$ python -q
>>> import numpy as np
>>> np.set_printoptions(precision=1, suppress=True, linewidth=160, sign=" ")
>>> arr = np.load("mat.npy")
>>> arr
array([[ 3,  0,  2,  0,  8],
       [ 8,  3,  0,  2,  0],
       [ 0,  8,  3,  0,  2],
       [ 2,  0,  8,  3,  0],
       [ 0,  2,  0,  8,  3]])
>>> np.einsum("ii->", arr)
np.int64(15)
>>> np.einsum("ij,ji->", arr, arr)
np.int64(45)
>>> np.kron(np.eye(2, dtype=int), arr)
array([[ 3,  0,  2,  0,  8,  0,  0,  0,  0,  0],
       [ 8,  3,  0,  2,  0,  0,  0,  0,  0,  0],
       [ 0,  8,  3,  0,  2,  0,  0,  0,  0,  0],
       [ 2,  0,  8,  3,  0,  0,  0,  0,  0,  0],
       [ 0,  2,  0,  8,  3,  0,  0,  0,  0,  0],
       [ 0,  0,  0,  0,  0,  3,  0,  2,  0,  8],
       [ 0,  0,  0,  0,  0,  8,  3,  0,  2,  0],
       [ 0,  0,  0,  0,  0,  0,  8,  3,  0,  2],
       [ 0,  0,  0,  0,  0,  2,  0,  8,  3,  0],
       [ 0,  0,  0,  0,  0,  0,  2,  0,  8,  3]])
>>> round(np.linalg.det(arr.T), 1)
np.float64(37843.0)
>>> round(np.linalg.eigvals(arr).sum().real, 1)
np.float64(15.0)
>>> np.poly(arr)
array([     1.,    -15.,     90.,   -910.,   3925., -37843.])
>>> m1 = np.load("case13.npy")
>>> m1
array([[-8, -9, -7,  0, -3],
       [24, 27, 21,  0,  9],
       [24, 27, 21,  0,  9]])
>>> # null space of dimension 4
>>> Uu, sig, vt = np.linalg.svd(m1)
>>> np.argmax(sig[:-1] / (sig[1:] + 1e-6)) + 1
np.int64(1)
>>> B = Uu[:, :1] @ np.diag(sig[:1]) @ vt[:1]
>>> round(np.abs(m1 - B).max(), 1)
np.float64(0.0)
>>> round(float(np.linalg.norm(m1 - B) / np.linalg.norm(m1)), 1)
0.0
>>> np.linalg.matrix_rank(B)
np.int64(1)
>>> round(float(np.linalg.norm(m1 - B, 2)), 1), round(float(sig[1]), 1)
(0.0, 0.0)
>>> B
array([[-8., -9., -7.,  0., -3.],
       [24., 27., 21.,  0.,  9.],
       [24., 27., 21.,  0.,  9.]])
>>> B = m1[0, 0] * m1[1:] - np.outer(m1[1:, 0], m1[0])
>>> B
array([[ 0,  0,  0,  0,  0],
       [ 0,  0,  0,  0,  0]])
>>> m1[:, 0] / m1[0, 0]
array([ 1., -3., -3.])
>>> np.linalg.matrix_rank(B), np.linalg.matrix_rank(m1)
(np.int64(0), np.int64(1))
>>> Uu, sig, vt = np.linalg.svd(m1)
>>> evecs = vt[:(sig > 1e-8).sum()]
>>> rng = np.random.default_rng(2153)
>>> x0 = m1[2] + -1 * m1[0] + rng.integers(2) * np.eye(5)[4]
>>> x0
array([ 32.,  36.,  28.,   0.,  12.])
>>> round(float(np.linalg.norm(x0 - evecs.T @ evecs @ x0)), 1)
0.0
>>> np.linalg.matrix_rank(np.vstack([m1, x0]))
np.int64(1)
>>> np.allclose(evecs.T @ evecs @ x0, x0)
True
>>> F = np.loadtxt("out5.csv", delimiter=",")
>>> F
array([[ 0.,  0.,  0.],
       [ 0., -6.,  0.],
       [ 0., -2.,  0.],
       [ 0.,  6.,  0.],
       [ 0.,  0.,  0.],
       [ 0., -4.,  0.]])
>>> # null space of dimension 2
>>> Uu, sig, vt = np.linalg.svd(F)
>>> np.argmax(sig[:-1] / (sig[1:] + 1e-6)) + 1
np.int64(1)
>>> B = Uu[:, :1] @ np.diag(sig[:1]) @ vt[:1]
>>> np.round(np.linalg.norm(F - B, 2), 1), sig[1]
(np.float64(0.0), np.float64(0.0))
>>> B
array([[ 0.,  0.,  0.],
       [ 0., -6.,  0.],
       [ 0., -2.,  0.],
       [ 0.,  6.,  0.],
       [ 0.,  0.,  0.],
       [ 0., -4.,  0.]])
>>> np.linalg.matrix_rank(B)
np.int64(1)
>>> np.abs(F - B).max()
np.float64(0.0)
>>> np.linalg.matrix_rank(F, rtol=0.05)
np.int64(1)
>>> K = np.load("w.npy")
>>> K
array([[-1.7, -1. ,  0.2, -0.8],
       [-0.1, -0.2,  0.9,  1. ],
       [-0.2,  0.2,  1.8, -0.7],
       [-1.1,  1.2, -1.6,  1.1]])
>>> x0 = np.array([-5, 6, 6, -8])
>>> y = K @ x0
>>> y
array([ 9.3, -2.9, 18.5, -5.8])
>>> np.round(np.linalg.solve(K, K[:, 2]), 1) + 0
array([ 0.,  0.,  1.,  0.])
>>> np.linalg.solve(K, 2 * y)
array([-10.,  12.,  12., -16.])
>>> np.round(np.linalg.det(K.T), 1)
np.float64(9.5)
>>> round(np.linalg.eigvals(K).sum().real, 1)
np.float64(1.0)
>>> B = K + rng.integers(-2, 3, (4, 1)) @ rng.integers(-2, 3, (1, 4))
>>> B
array([[-0.7,  1. ,  1.2,  1.2],
       [-2.1, -4.2, -1.1, -3. ],
       [-1.2, -1.8,  0.8, -2.7],
       [-1.1,  1.2, -1.6,  1.1]])
>>> B - K
array([[ 1.,  2.,  1.,  2.],
       [-2., -4., -2., -4.],
       [-1., -2., -1., -2.],
       [ 0.,  0.,  0.,  0.]])
>>> np.abs(B - K).sum(axis=1)
array([  6.,  12.,   6.,   0.])
>>> np.round(np.linalg.svd(B - K, compute_uv=False), 1) + 0
array([ 7.7,  0. ,  0. ,  0. ])
>>> E = rng.normal(size=(10, 3))
>>> E = 3 * E / np.linalg.norm(E, axis=1, keepdims=True)
>>> E.round(1) + 0
array([[ 2.9, -0.7,  0.1],
       [-1. , -0.9,  2.7],
       [ 2.7,  1.2,  0.3],
       [ 2.4,  0.6,  1.7],
       [-2.3, -1.8, -0.6],
       [-1.7,  2.4,  0. ],
       [-1. ,  0.7,  2.8],
       [ 2. ,  1.8,  1.4],
       [ 0.6,  1.7, -2.4],
       [-2.4,  1.6,  0.8]])
>>> np.round(np.diff(E, axis=0), 1) + 0
array([[-4. , -0.2,  2.6],
       [ 3.8,  2.1, -2.4],
       [-0.3, -0.6,  1.4],
       [-4.7, -2.4, -2.3],
       [ 0.6,  4.2,  0.6],
       [ 0.7, -1.8,  2.7],
       [ 3. ,  1.1, -1.4],
       [-1.4,  0. , -3.8],
       [-3. , -0.2,  3.2]])
>>> np.linalg.svd(E, compute_uv=False)
array([ 6.6,  5.2,  4.5])
>>> E[10]
Traceback (most recent call last):
  File "<python-input-63>", line 1, in <module>
    E[10]
    ~^^^^
IndexError: index 10 is out of bounds for axis 0 with size 10
>>> E.mean(axis=0)
array([ 0.2,  0.7,  0.7])
>>> np.zeros(10, 3)
Traceback (most recent call last):
  File "<python-input-65>", line 1, in <module>
    np.zeros(10, 3)
    ~~~~~~~~^^^^^^^
TypeError: Cannot interpret '3' as a data type
>>> np.linalg.matrix_rank(E)
np.int64(3)
>>> t3 = np.stack([E, 5 * E, E[::-1]])
>>> (t3 @ E.T).shape
(3, 10, 10)
>>> np.linalg.norm(t3, axis=(1, 2))
array([  9.5,  47.4,   9.5])
>>> t3.shape
(3, 10, 3)
>>> feats = np.load("data.npy")
>>> feats
array([[ 0.8,  1.6,  0.2,  0.7,  0.4],
       [-1.2,  0.9, -0.9,  0.2, -1. ],
       [-1.1, -0.2,  0.1,  0.9,  1.3],
       [-0.1, -0.4,  1.2,  1.1, -1. ],
       [-0.7,  0.7,  1.3, -1.1,  0.1]])
>>> w1 = np.array([[-2, 1, 0, -1, 3, 1],
...     [3, -2, -1, -2, 3, 0],
...     [3, 0, -1, 2, -3, 3],
...     [-3, 3, -1, 0, -1, 2],
...     [0, 0, 3, 2, -2, 0]])
>>> beta = np.array([-3, 5, 1, -4, 4, -2])
>>> hid = np.maximum(feats @ w1 + beta, 0)
>>> hid
array([[ 0. ,  4.8,  0. ,  0. ,  9.1,  0.9],
       [ 0. ,  2.8,  0. ,  0. ,  7.2,  0. ],
       [ 0. ,  7. ,  4.2,  0.5,  0. ,  0. ],
       [ 0. ,  9. ,  0. ,  0. ,  0. ,  3.9],
       [ 7.8,  0. ,  0.5,  0. ,  1. ,  0. ]])
>>> np.linalg.matrix_rank(hid)
np.int64(5)
>>> (hid > 0).astype(int)
array([[ 0,  1,  0,  0,  1,  1],
       [ 0,  1,  0,  0,  1,  0],
       [ 0,  1,  1,  1,  0,  0],
       [ 0,  1,  0,  0,  0,  1],
       [ 1,  0,  1,  0,  1,  0]])
>>> (hid > 0).mean(axis=0)
array([ 0.2,  0.8,  0.4,  0.2,  0.6,  0.4])
>>> Z = np.array([[9, 6, 9], [4, 1, 9], [7, 2, 7], [6, 1, 8], [2, 4, 0], [4, 7, 8]])
>>> w1 @ Z
array([[-10,   7,  -9],
       [  6,  24, -14],
       [ 38,  27,  60],
       [-16,  -7,   9],
       [ 29,   0,  37]])
>>> (hid @ Z).round(6).argmax(axis=1)
array([ 2,  1,  2,  2,  0])
>>> r0, v = feats[2], feats[1]
>>> np.round(r0 @ r0, 1)
np.float64(4.0)
>>> p = (r0 @ v) / (r0 @ r0) * r0
>>> v - p
array([-1.2,  0.9, -0.9,  0.2, -1. ])
>>> np.round(np.outer(r0, v), 1) + 0
array([[ 1.4, -1. ,  1. , -0.3,  1.1],
       [ 0.2, -0.2,  0.2,  0. ,  0.2],
       [-0.2,  0.1, -0.1,  0. , -0.1],
       [-1.1,  0.8, -0.8,  0.2, -0.9],
       [-1.6,  1.2, -1.2,  0.3, -1.3]])
>>> np.round((v - p) @ r0, 1)
np.float64(-0.0)
>>> round(float(np.linalg.norm(r0 + v) ** 2 + np.linalg.norm(r0 - v) ** 2), 1)
16.0
>>> np.linalg.norm(feats, axis=0)
array([ 2.,  2.,  2.,  2.,  2.])
>>> np.round(np.linalg.pinv(feats), 1) + 0
array([[ 0.2, -0.3, -0.3,  0. , -0.2],
       [ 0.4,  0.2,  0. , -0.1,  0.2],
       [ 0. , -0.2,  0. ,  0.3,  0.3],
       [ 0.2,  0.1,  0.2,  0.3, -0.3],
       [ 0.1, -0.2,  0.3, -0.3,  0. ]])
>>> r0 = np.array([-2, 2, 1, 3, -1])
>>> B = feats + np.outer(r0, np.eye(5)[2])
>>> B
array([[ 0.8,  1.6, -1.8,  0.7,  0.4],
       [-1.2,  0.9,  1.1,  0.2, -1. ],
       [-1.1, -0.2,  1.1,  0.9,  1.3],
       [-0.1, -0.4,  4.2,  1.1, -1. ],
       [-0.7,  0.7,  0.3, -1.1,  0.1]])
>>> np.linalg.matrix_rank(B - feats)
np.int64(1)
>>> B = feats + rng.integers(-2, 3, (5, 1)) @ rng.integers(-2, 3, (1, 5))
>>> B.round(1) + 0
array([[-0.2,  3.6,  0.2,  1.7,  1.4],
       [-1.2,  0.9, -0.9,  0.2, -1. ],
       [-3.1,  3.8,  0.1,  2.9,  3.3],
       [-1.1,  1.6,  1.2,  2.1,  0. ],
       [-0.7,  0.7,  1.3, -1.1,  0.1]])
>>> np.round(np.linalg.svd(B - feats, compute_uv=False), 1) + 0
array([ 6.5,  0. ,  0. ,  0. ,  0. ])
>>> data = np.load("arr.npy")
>>> data
array([[ 1.1,  1. , -1.3,  1.2],
       [ 1.1,  0.8,  0.5,  0.9],
       [ 1.1,  0.9, -0.1, -0.8],
       [ 0.8,  0.4,  0.2, -0.8],
       [ 1.2, -1.4, -1.9,  0.6]])
>>> G = data.T @ data
>>> np.diag(G)
array([ 5.7,  4.6,  5.6,  3.9])
>>> O, Rm = np.linalg.qr(feats)
>>> round(float(abs(Rm[0, 0])), 1), round(np.linalg.norm(feats[:, 0]), 1)
(2.0, np.float64(2.0))
>>> Rm.round(1) + 0
array([[-2.,  0.,  0.,  0.,  0.],
       [ 0., -2.,  0.,  0.,  0.],
       [ 0.,  0., -2.,  0.,  0.],
       [ 0.,  0.,  0., -2.,  0.],
       [ 0.,  0.,  0.,  0., -2.]])
>>> np.trace(O @ O.T)
np.float64(5.0)
>>> np.round(O.T @ O, 1) + 0
array([[ 1.,  0.,  0.,  0.,  0.],
       [ 0.,  1.,  0.,  0.,  0.],
       [ 0.,  0.,  1.,  0.,  0.],
       [ 0.,  0.,  0.,  1.,  0.],
       [ 0.,  0.,  0.,  0.,  1.]])
>>> np.abs(np.diag(Rm))
array([ 2.,  2.,  2.,  2.,  2.])
>>> np.allclose(Rm.T @ Rm, feats.T @ feats)
True
>>> M = np.loadtxt("test6.csv", delimiter=",")
>>> M
array([[-1.9, -1.8, -1.6, -0.5, -0.4],
       [ 4.3,  4.2,  3.7,  0.8,  1. ],
       [-2.1, -2.5, -1.8, -0.2, -0.5],
       [-7.6, -7.5, -5.8, -1.5, -1.7],
       [-2.1, -1.6, -1.6,  0. ,  0. ],
       [-0.6, -1.1, -0.6,  0.2, -0.5],
       [-1.6, -1.7, -1.2, -0.2, -0.1],
       [ 5.5,  5. ,  4.9,  1.1,  0.7],
       [-6.1, -5.8, -4.5, -1.4, -1. ],
       [-3.8, -3.7, -2.8, -0.6, -1.2],
       [-2.3, -2.7, -2.2, -0.9, -0.1],
       [-1.2, -1.2, -1. , -0.4, -0.1],
       [ 4. ,  4.6,  3.7,  1.4,  0.9],
       [ 1.1,  0.5,  1. ,  0.3,  0.5],
       [-2.5, -3.1, -1.8, -0.5, -0.9],
       [ 1.6,  1.5,  1.4,  0.3,  0.3],
       [ 4.3,  4. ,  3.3,  0.6,  0.9],
       [-3.7, -3.7, -2.8, -0.5, -0.5],
       [ 5.7,  6.1,  5.1,  1.3,  1.1],
       [-0.5, -0.6, -0.8, -0.5, -0.3],
       [ 0.6,  0. ,  0.7, -0.3,  0.4]])
>>> cen = M - M.mean(axis=0)
>>> Uu, sig, vt = np.linalg.svd(cen, full_matrices=False)
>>> np.abs(vt[0]).argmax()
np.int64(0)
>>> np.round(np.abs(vt[-1]), 1) + 0
array([ 0.6,  0.1,  0.7,  0.5,  0. ])
>>> (np.sign(Uu[:, 0]) == np.sign(Uu[0, 0])).astype(int)
array([ 1,  0,  1,  1,  1,  1,  1,  0,  1,  1,  1,  1,  0,  0,  1,  0,  0,  1,  0,  1,  0])
>>> np.abs(Uu[:, 0]).argmax()
np.int64(3)
>>> np.linalg.cond(M) > 100
np.False_
>>> np.linalg.matrix_rank(M, rtol=0.1)
np.int64(1)
>>> np.argsort(-np.linalg.norm(M, axis=0).round(6), kind="stable")[:3]
array([ 1,  0,  2])
